>>> import numpy as np
>>> np.set_printoptions(precision=2, suppress=True, linewidth=100, floatmode="fixed")
>>> tidy = lambda a: np.round(a, 2) + 0
>>> X = np.load("out11.npy")
>>> print(X)
[[ 1 -1  1 -1 -1  1 -1  1]
 [ 1  1 -1 -1  1  1 -1 -1]
 [ 1 -1  1 -1  1 -1  1 -1]
 [ 1 -1 -1  1 -1  1  1 -1]]
>>> x0 = np.array([-4, 1, 2, -3, 0, 2, 4, 4])
>>> a = np.maximum(X @ x0, 0)
>>> print(a)
[2 0 0 0]
>>> print(tidy(np.tanh(X @ x0)))
[ 0.96 -1.00 -0.96 -1.00]
>>> print(np.maximum(X @ (3 * x0), 0))
[6 0 0 0]
>>> J = np.load("layer16.npy")
>>> print(tidy(J))
[[0.12 0.12 0.12 0.19 0.19 0.06 0.19]
 [0.00 0.40 0.10 0.20 0.00 0.10 0.20]
 [0.20 0.13 0.20 0.13 0.20 0.07 0.07]
 [0.00 0.00 0.17 0.17 0.17 0.33 0.17]
 [0.20 0.00 0.20 0.20 0.13 0.13 0.13]
 [0.23 0.15 0.23 0.08 0.00 0.23 0.08]
 [0.18 0.12 0.06 0.18 0.18 0.06 0.24]]
>>> t3 = np.stack([J, -3 * J, J[::-1]])
>>> print(t3.shape)
(3, 7, 7)
>>> print(np.linalg.matrix_rank(t3))
[7 7 7]
>>> print(tidy(np.einsum("bij,cij->bc", t3, t3)))
[[ 1.34 -4.02  1.12]
 [-4.02 12.07 -3.35]
 [ 1.12 -3.35  1.34]]
>>> f = np.array([2, 0, 1, 0, 1, 0, 2])
>>> M2 = J + np.outer(f, np.eye(7)[1])
>>> print(tidy(np.linalg.det(M2) / np.linalg.det(J)), tidy(1 + np.linalg.solve(J, f)[1]))
-3.55 -3.55
>>> rng = np.random.default_rng(614)
>>> z = rng.permutation(7)
>>> M2 = J[:, z] * rng.choice([-1, 1], 7)
>>> print(tidy(M2))
[[ 0.12 -0.06 -0.12 -0.19 -0.19 -0.19  0.12]
 [ 0.40 -0.10 -0.10 -0.20 -0.20  0.00  0.00]
 [ 0.13 -0.07 -0.20 -0.13 -0.07 -0.20  0.20]
 [ 0.00 -0.33 -0.17 -0.17 -0.17 -0.17  0.00]
 [ 0.00 -0.13 -0.20 -0.20 -0.13 -0.13  0.20]
 [ 0.15 -0.23 -0.23 -0.08 -0.08  0.00  0.23]
 [ 0.12 -0.06 -0.06 -0.18 -0.24 -0.18  0.18]]
>>> Uu, _, VT = np.linalg.svd(J.T @ M2)
>>> print(z)
[1 5 2 3 6 4 0]
>>> print(tidy(np.linalg.lstsq(J, M2)[0]))
[[ 0.00  0.00  0.00  0.00  0.00  0.00  1.00]
 [ 1.00  0.00  0.00  0.00  0.00  0.00  0.00]
 [ 0.00  0.00 -1.00  0.00  0.00  0.00  0.00]
 [ 0.00  0.00  0.00 -1.00  0.00  0.00  0.00]
 [ 0.00  0.00  0.00  0.00  0.00 -1.00  0.00]
 [ 0.00 -1.00  0.00  0.00  0.00  0.00  0.00]
 [ 0.00  0.00  0.00  0.00 -1.00  0.00  0.00]]
>>> x0 = np.array([9, 6, 4, 5, 1, 5, 4])
>>> a = np.maximum(M2 @ x0, 0)
>>> print(np.flatnonzero(a > 1e-9))
[1]
>>> print(tidy(np.maximum(M2 @ x0, 0) - np.maximum(-M2 @ x0, 0)))
[-1.31  1.40 -0.93 -4.50 -2.60 -0.46 -0.82]
>>> print(M2 * (a > 1e-9)[:, None])
[[ 0.00 -0.00 -0.00 -0.00 -0.00 -0.00  0.00]
 [ 0.40 -0.10 -0.10 -0.20 -0.20 -0.00  0.00]
 [ 0.00 -0.00 -0.00 -0.00 -0.00 -0.00  0.00]
 [ 0.00 -0.00 -0.00 -0.00 -0.00 -0.00  0.00]
 [ 0.00 -0.00 -0.00 -0.00 -0.00 -0.00  0.00]
 [ 0.00 -0.00 -0.00 -0.00 -0.00 -0.00  0.00]
 [ 0.00 -0.00 -0.00 -0.00 -0.00 -0.00  0.00]]
>>> print(tidy(J.sum(axis=1)))
[1.00 1.00 1.00 1.00 1.00 1.00 1.00]
>>> print(tidy(np.linalg.matrix_power(J, 2)))
[[0.13 0.11 0.15 0.17 0.14 0.14 0.16]
 [0.08 0.21 0.13 0.17 0.09 0.15 0.17]
 [0.13 0.12 0.16 0.17 0.14 0.13 0.15]
 [0.17 0.09 0.18 0.14 0.11 0.18 0.13]
 [0.15 0.09 0.16 0.16 0.15 0.15 0.14]
 [0.14 0.17 0.16 0.15 0.12 0.13 0.14]
 [0.12 0.11 0.14 0.18 0.14 0.14 0.17]]
>>> print(J @ np.ones(7))
[1.00 1.00 1.00 1.00 1.00 1.00 1.00]
>>> p = np.eye(7)[1]
>>> for _ in range(4):
...     p = p @ J
...     print(p.round(2))
... 
[0.00 0.40 0.10 0.20 0.00 0.10 0.20]
[0.08 0.21 0.13 0.17 0.09 0.15 0.17]
[0.12 0.16 0.15 0.16 0.11 0.15 0.16]
[0.13 0.14 0.15 0.16 0.12 0.15 0.15]
